In [1]: import numpy as np

In [2]: import numpy.linalg as la

In [3]: np.set_printoptions(suppress=True, linewidth=160)

In [4]: def rnd(a):
   ...:     return np.round(a, 1) + 0
   ...: 

In [5]: arr = np.array([[0, 3, -2], [-2, 3, 0], [3, -2, 3]])

In [6]: arr
Out[6]: 
array([[ 0,  3, -2],
       [-2,  3,  0],
       [ 3, -2,  3]])

In [7]: left, sigma, Vt = la.svd(arr, full_matrices=False)

In [8]: left.shape, sigma.shape, Vt.shape
Out[8]: ((3, 3), (3,), (3, 3))

In [9]: rnd(np.abs(Vt[0]))
Out[9]: array([0.5, 0.7, 0.5])

In [10]: rnd(Vt @ Vt.T)
Out[10]: 
array([[1., 0., 0.],
       [0., 1., 0.],
       [0., 0., 1.]])

In [11]: rnd(sigma / sigma[0])
Out[11]: array([1. , 0.4, 0.3])

In [12]: (sigma > 1e-8).sum()
Out[12]: np.int64(3)

In [13]: m1 = np.array([[2, 0, 0, 0], [-2, -2, 0, 0], [0, 0, 2, 0], [0, 0, -2, -2]])

In [14]: # triangular: eigenvalues sit on the diagonal

In [15]: r0, v = m1[1], m1[0]

In [16]: r0 @ r0
Out[16]: np.int64(8)

In [17]: r0 @ v
Out[17]: np.int64(-4)

In [18]: p = (r0 @ v) / (r0 @ r0) * r0

In [19]: v - p
Out[19]: array([ 1., -1.,  0.,  0.])

In [20]: np.outer(r0, v)
Out[20]: 
array([[-4,  0,  0,  0],
       [-4,  0,  0,  0],
       [ 0,  0,  0,  0],
       [ 0,  0,  0,  0]])

In [21]: (v - p) @ r0
Out[21]: np.float64(0.0)

In [22]: other = np.array([[-2, -2, -3], [-2, 0, 3], [2, 1, -1], [3, 1, 3]])

In [23]: K = other.T @ other

In [24]: K
Out[24]: 
array([[21,  9,  7],
       [ 9,  6,  8],
       [ 7,  8, 28]])

In [25]: # equal to its transpose

In [26]: left, sigma, Vt = la.svd(K)

In [27]: rnd(sigma)
Out[27]: array([36.7, 17.3,  1. ])

In [28]: np.argmax(sigma[:-1] / (sigma[1:] + 1e-6)) + 1
Out[28]: np.int64(2)

In [29]: other = left[:, :2] @ np.diag(sigma[:2]) @ Vt[:2]

In [30]: la.matrix_rank(K, rtol=0.05)
Out[30]: np.int64(2)

In [31]: rnd(la.norm(K - other, 2)), rnd(sigma[2])
Out[31]: (np.float64(1.0), np.float64(1.0))

In [32]: rnd(other)
Out[32]: 
array([[20.9,  9.3,  6.9],
       [ 9.3,  5.2,  8.2],
       [ 6.9,  8.2, 28. ]])

In [33]: np.einsum("ii->", arr)
Out[33]: np.int64(6)

In [34]: rnd(la.eigvals(arr).sum().real)
Out[34]: np.float64(6.0)

In [35]: np.kron(np.eye(2, dtype=int), arr)
Out[35]: 
array([[ 0,  3, -2,  0,  0,  0],
       [-2,  3,  0,  0,  0,  0],
       [ 3, -2,  3,  0,  0,  0],
       [ 0,  0,  0,  0,  3, -2],
       [ 0,  0,  0, -2,  3,  0],
       [ 0,  0,  0,  3, -2,  3]])

In [36]: rnd(np.poly(arr))
Out[36]: array([  1.,  -6.,  21., -28.])

In [37]: F = np.load("out1.npy")

In [38]: F
Out[38]: 
array([[0.2, 0.6, 0.2],
       [0.2, 0.8, 0. ],
       [0.6, 0.2, 0.2]])

In [39]: # row-stochastic, so 1 is an eigenvalue

In [40]: ev, V = la.eig(F)

In [41]: rnd(np.prod(ev))
Out[41]: np.float64(-0.1)

In [42]: rnd(np.sort(la.eigvals(la.inv(F))))
Out[42]: array([-5. ,  1. ,  2.5])

In [43]: other = np.array([[-1, 2, -4], [0, -4, 1], [2, 0, 4]])

In [44]: rnd(F @ other)
Out[44]: 
array([[ 0.2, -2. ,  0.6],
       [-0.2, -2.8,  0. ],
       [-0.2,  0.4, -1.4]])

In [45]: rnd(np.einsum("ij->j", F))
Out[45]: array([1. , 1.6, 0.4])

In [46]: la.matrix_rank(np.vstack([F, other.T]))
Out[46]: np.int64(3)

In [47]: la.matrix_rank(F @ other)
Out[47]: np.int64(3)

In [48]: rnd(np.einsum("ij,ij->i", F, F))
Out[48]: array([0.4, 0.7, 0.4])

In [49]: rnd(np.einsum("ik,kj->ij", F, other))
Out[49]: 
array([[ 0.2, -2. ,  0.6],
       [-0.2, -2.8,  0. ],
       [-0.2,  0.4, -1.4]])

In [50]: rnd(other.T @ F.T)
Out[50]: 
array([[ 0.2, -0.2, -0.2],
       [-2. , -2.8,  0.4],
       [ 0.6,  0. , -1.4]])

In [51]: np.vstack([F, other.T]).shape
Out[51]: (6, 3)

In [52]: F @ np.ones(3)
Out[52]: array([1., 1., 1.])

In [53]: p = np.eye(3)[2]

In [54]: for _ in range(7):
    ...:     p = p @ F
    ...:     print(p.round(1))
    ...: 
[0.6 0.2 0.2]
[0.3 0.6 0.2]
[0.3 0.6 0.1]
[0.2 0.7 0.1]
[0.2 0.7 0.1]
[0.2 0.7 0.1]
[0.2 0.7 0.1]

In [55]: proj = np.triu(np.array([[0, 2, 3], [0, 4, 2], [2, 5, 1]]), 1) + np.eye(3)

In [56]: other = proj @ F @ la.inv(proj)

In [57]: rnd(np.poly(other))
Out[57]: array([ 1. , -1.2,  0.1,  0.1])

In [58]: rnd(np.trace(other)), np.trace(F)
Out[58]: (np.float64(1.2), np.float64(1.2))

In [59]: la.matrix_rank(other)
Out[59]: np.int64(3)

In [60]: np.kron(np.eye(2, dtype=int), F)
Out[60]: 
array([[0.2, 0.6, 0.2, 0. , 0. , 0. ],
       [0.2, 0.8, 0. , 0. , 0. , 0. ],
       [0.6, 0.2, 0.2, 0. , 0. , 0. ],
       [0. , 0. , 0. , 0.2, 0.6, 0.2],
       [0. , 0. , 0. , 0.2, 0.8, 0. ],
       [0. , 0. , 0. , 0.6, 0.2, 0.2]])

In [61]: np.einsum("ij,ji->", F, F)
Out[61]: np.float64(1.2)

In [62]: mat = np.loadtxt("mat.csv", delimiter=",")

In [63]: mat
Out[63]: 
array([[ 0.,  0., -1.],
       [ 0.,  0., -1.],
       [-1., -1.,  0.]])

In [64]: # rows 0 and 1 are equal

In [65]: proj = np.triu(np.array([[4, 5, -4], [3, -2, -1], [-4, 0, 3]]), 1) + np.eye(3)

In [66]: other = proj @ mat @ la.inv(proj)

In [67]: rnd(np.poly(other))
Out[67]: array([ 1.,  0., -2.,  0.])

In [68]: np.argsort(-la.norm(mat, axis=0).round(6), kind="stable")[:3]
Out[68]: array([2, 0, 1])

In [69]: ev, V = la.eigh(mat)

In [70]: np.unique(ev.round(6) + 0, return_counts=True)[1]
Out[70]: array([1, 1, 1])

In [71]: np.abs(V[:, -1]).round(6).argmax()
Out[71]: np.int64(2)

In [72]: rnd(ev)
Out[72]: array([-1.4,  0. ,  1.4])

In [73]: rnd(la.det(2 * mat)), rnd(la.det(mat))
Out[73]: (np.float64(0.0), np.float64(0.0))

In [74]: np.einsum("ii->", mat)
Out[74]: np.float64(0.0)

In [75]: rnd(la.det(mat[::-1]))
Out[75]: np.float64(0.0)

In [76]: rnd(np.poly(mat))
Out[76]: array([ 1.,  0., -2.,  0.])

In [77]: rk = la.matrix_rank(mat)

In [78]: rk
Out[78]: np.int64(2)

In [79]: N = la.svd(mat)[2][rk:].T

In [80]: np.allclose(mat @ N, 0)
Out[80]: True

In [81]: rnd(N @ N.T)
Out[81]: 
array([[ 0.5, -0.5,  0. ],
       [-0.5,  0.5,  0. ],
       [ 0. ,  0. ,  0. ]])

In [82]: la.matrix_rank(mat.T @ mat), la.matrix_rank(mat @ mat.T)
Out[82]: (np.int64(2), np.int64(2))

In [83]: E = np.load("data.npy")

In [84]: E
Out[84]: 
array([[-3, -3, -2],
       [ 0,  3,  3],
       [ 0,  0,  2]])

In [85]: # triangular

In [86]: other = np.array([[2, 0, 2], [0, 0, 2], [1, 0, 2]])

In [87]: other.T @ E.T
Out[87]: 
array([[ -8,   3,   2],
       [  0,   0,   0],
       [-16,  12,   4]])

In [88]: np.einsum("ij,ij->i", E, E)
Out[88]: array([22, 18,  4])

In [89]: np.einsum("ik,kj->ji", E, other)
Out[89]: 
array([[ -8,   3,   2],
       [  0,   0,   0],
       [-16,  12,   4]])

In [90]: ev, V = la.eig(E)

In [91]: np.prod(ev)
Out[91]: np.float64(-18.0)

In [92]: E @ V[:, 0] - ev[0] * V[:, 0]
Out[92]: array([0., 0., 0.])

In [93]: rnd(np.sort(la.eigvals(E @ E)))
Out[93]: array([4., 9., 9.])
